% python3 -q
>>> import numpy as np
>>> import numpy.linalg as la
>>> np.set_printoptions(precision=2, suppress=True, linewidth=100)
>>> M = np.load("mat.npy")
>>> M
array([[2, 0, 0, 0, 0, 0],
       [2, 3, 0, 0, 0, 0],
       [3, 3, 3, 0, 0, 0],
       [2, 2, 0, 2, 0, 0],
       [3, 3, 1, 3, 3, 0],
       [2, 0, 3, 0, 3, 3]])
>>> rng = np.random.default_rng(561)
>>> lab = rng.permutation(6)
>>> lab
array([1, 5, 3, 4, 0, 2])
>>> A2 = M[lab][:, lab]
>>> np.allclose(A2, M)
False
>>> np.diag(A2)
array([3, 3, 2, 3, 2, 3])
>>> np.trace(A2)
np.int64(16)
>>> A = np.abs(np.array([[4, -5, -1, -1, -4, 2],
...     [-2, 5, -3, -2, -3, -5],
...     [4, 3, -1, 0, 3, 4],
...     [2, 5, -2, -1, 3, -4],
...     [-4, -3, -5, -4, -4, 1],
...     [-5, 1, -1, 2, 3, -1]])) + np.eye(6)
>>> A = A / A.sum(axis=1, keepdims=True)
>>> A
array([[0.28, 0.28, 0.06, 0.06, 0.22, 0.11],
       [0.1 , 0.29, 0.14, 0.1 , 0.14, 0.24],
       [0.25, 0.19, 0.12, 0.  , 0.19, 0.25],
       [0.11, 0.28, 0.11, 0.11, 0.17, 0.22],
       [0.18, 0.14, 0.23, 0.18, 0.23, 0.05],
       [0.36, 0.07, 0.07, 0.14, 0.21, 0.14]])
>>> Q, Rm = la.qr(A)
>>> np.round(Q @ Rm, 2) + 0
array([[0.28, 0.28, 0.06, 0.06, 0.22, 0.11],
       [0.1 , 0.29, 0.14, 0.1 , 0.14, 0.24],
       [0.25, 0.19, 0.12, 0.  , 0.19, 0.25],
       [0.11, 0.28, 0.11, 0.11, 0.17, 0.22],
       [0.18, 0.14, 0.23, 0.18, 0.23, 0.05],
       [0.36, 0.07, 0.07, 0.14, 0.21, 0.14]])
>>> Q.shape, Rm.shape
((6, 6), (6, 6))
>>> np.abs(np.diag(Rm))
array([0.57, 0.36, 0.18, 0.12, 0.03, 0.1 ])
>>> A2 = A / np.sqrt((A ** 2).mean(axis=1, keepdims=True))
>>> la.matrix_rank(A - A.mean(axis=1, keepdims=True))
np.int64(5)
>>> la.norm(A2, axis=1)
array([2.45, 2.45, 2.45, 2.45, 2.45, 2.45])
>>> Q, evecs = la.qr(A[:, :3])[0], la.qr(A[:, 3:])[0]
>>> sv = la.svd(Q.T @ evecs, compute_uv=False)
>>> sv
array([1.  , 0.59, 0.53])
>>> np.degrees(np.arccos(sv.clip(0, 1)))
array([ 2.11, 54.12, 57.67])
>>> vec = np.array([-2, -5, 1, -4, 4, 5])
>>> np.round(np.einsum("ij,j->i", A, vec), 2) + 0
array([-0.67, -0.1 ,  0.69, -0.17, -0.41,  0.  ])
>>> np.round(A @ vec, 2) + 0
array([-0.67, -0.1 ,  0.69, -0.17, -0.41,  0.  ])
>>> np.sign((A @ vec).round(6))
array([-1., -1.,  1., -1., -1.,  0.])
>>> np.round(A @ (2 * vec), 2) + 0
array([-1.33, -0.19,  1.38, -0.33, -0.82,  0.  ])
>>> (A @ vec).argmax()
np.int64(2)
>>> A @ np.ones(6)
array([1., 1., 1., 1., 1., 1.])
>>> la.norm(A @ vec) <= la.norm(A, 2) * la.norm(vec) + 1e-9
np.True_
>>> lab = rng.permutation(6)
>>> A2 = A[:, lab] * rng.choice([-1, 1], 6)
>>> A2
array([[ 0.06,  0.11,  0.28,  0.06,  0.22, -0.28],
       [ 0.1 ,  0.24,  0.1 ,  0.14,  0.14, -0.29],
       [ 0.  ,  0.25,  0.25,  0.12,  0.19, -0.19],
       [ 0.11,  0.22,  0.11,  0.11,  0.17, -0.28],
       [ 0.18,  0.05,  0.18,  0.23,  0.23, -0.14],
       [ 0.14,  0.14,  0.36,  0.07,  0.21, -0.07]])
>>> left, _, Vt = la.svd(A.T @ A2)
>>> np.round(la.lstsq(A, A2)[0], 2) + 0
array([[ 0.,  0.,  1.,  0.,  0.,  0.],
       [ 0.,  0.,  0.,  0.,  0., -1.],
       [ 0.,  0.,  0.,  1.,  0.,  0.],
       [ 1.,  0.,  0.,  0.,  0.,  0.],
       [ 0.,  0.,  0.,  0.,  1.,  0.],
       [ 0.,  1.,  0.,  0.,  0.,  0.]])
>>> np.round(left @ Vt, 2) + 0
array([[ 0.,  0.,  1.,  0.,  0.,  0.],
       [ 0.,  0.,  0.,  0.,  0., -1.],
       [ 0.,  0.,  0.,  1.,  0.,  0.],
       [ 1.,  0.,  0.,  0.,  0.,  0.],
       [ 0.,  0.,  0.,  0.,  1.,  0.],
       [ 0.,  1.,  0.,  0.,  0.,  0.]])
